$ ipython --no-banner

In [1]: import numpy as np

In [2]: np.set_printoptions(suppress=True, linewidth=160)

In [3]: K = np.array([[-0.04, -0.04, -0.04],
   ...:     [0.38, 0.38, 0.38],
   ...:     [0.71, 0.71, 0.71],
   ...:     [0.35, 0.35, 0.35],
   ...:     [-0.24, -0.24, -0.24],
   ...:     [-0.59, -0.59, -0.59],
   ...:     [-0.31, -0.31, -0.31],
   ...:     [-0.74, -0.74, -0.74],
   ...:     [-0.16, -0.16, -0.16],
   ...:     [-0.45, -0.45, -0.45],
   ...:     [-0.35, -0.35, -0.35],
   ...:     [0.48, 0.48, 0.48],
   ...:     [0.31, 0.31, 0.31],
   ...:     [0.16, 0.16, 0.16],
   ...:     [-0.2, -0.2, -0.2],
   ...:     [0.56, 0.56, 0.56],
   ...:     [-0.2, -0.2, -0.2],
   ...:     [-0.2, -0.2, -0.2]])

In [4]: print(K)
[[-0.04 -0.04 -0.04]
 [ 0.38  0.38  0.38]
 [ 0.71  0.71  0.71]
 [ 0.35  0.35  0.35]
 [-0.24 -0.24 -0.24]
 [-0.59 -0.59 -0.59]
 [-0.31 -0.31 -0.31]
 [-0.74 -0.74 -0.74]
 [-0.16 -0.16 -0.16]
 [-0.45 -0.45 -0.45]
 [-0.35 -0.35 -0.35]
 [ 0.48  0.48  0.48]
 [ 0.31  0.31  0.31]
 [ 0.16  0.16  0.16]
 [-0.2  -0.2  -0.2 ]
 [ 0.56  0.56  0.56]
 [-0.2  -0.2  -0.2 ]
 [-0.2  -0.2  -0.2 ]]

In [5]: G = np.cov(K, rowvar=False)

In [6]: print(np.round(np.polyfit(K[:, 1], K[:, 2], 1), 2) + 0)
[1. 0.]

In [7]: print(np.corrcoef(K.T))
[[1. 1. 1.]
 [1. 1. 1.]
 [1. 1. 1.]]

In [8]: print(G.shape)
(3, 3)

In [9]: labels = K[:, 2] > np.median(K[:, 2])

In [10]: u = K[labels].mean(axis=0) - K[~labels].mean(axis=0)

In [11]: print(np.round((((K - K.mean(axis=0)) @ u > 0) == labels).mean(), 2))
0.89

In [12]: print(u.round(2))
[0.67 0.67 0.67]

In [13]: rank = np.linalg.matrix_rank(K)

In [14]: print(rank)
1

In [15]: ns = np.linalg.svd(K)[2][rank:].T

In [16]: print(np.linalg.matrix_rank(K.T @ K), np.linalg.matrix_rank(K @ K.T))
1 1

In [17]: print([int(np.linalg.matrix_rank(K[:, :j + 1])) for j in range(3)])
[1, 1, 1]

In [18]: print(np.round(ns @ ns.T, 2))
[[ 0.67 -0.33 -0.33]
 [-0.33  0.67 -0.33]
 [-0.33 -0.33  0.67]]

In [19]: print([int(np.linalg.matrix_rank(K[:i])) for i in range(1, len(K) + 1)])
[1, 1, 1, 1, 1, 1, 1, 1, 1, 1, 1, 1, 1, 1, 1, 1, 1, 1]

In [20]: B = np.array([[-7, 9, 0], [-1, -8, 1], [-9, -3, -5]])

In [21]: print(np.linalg.matrix_rank(np.vstack([K, B.T])))
3

In [22]: print(np.linalg.matrix_rank(K @ B))
1

In [23]: print(np.vstack([K, B.T]).shape)
(21, 3)

In [24]: E = np.load("test18.npy")

In [25]: print(E.round(2))
[[-4.94  8.11 -3.13]
 [-3.12  6.95  6.48]
 [ 0.37 -2.73 -9.61]
 [-4.9   8.72  0.05]
 [-4.69  8.68  1.62]
 [ 4.2  -5.98  6.83]
 [-4.15  8.22  3.89]
 [ 0.17  1.83  9.83]
 [-2.33  5.82  7.79]
 [-0.18 -1.8  -9.84]]

In [26]: d = np.linalg.norm(E[:, None] - E[None], axis=-1)

In [27]: print(d[6].round(2))
[ 7.07  3.06 17.97  3.94  2.37 16.74  0.    9.74  4.93 17.45]
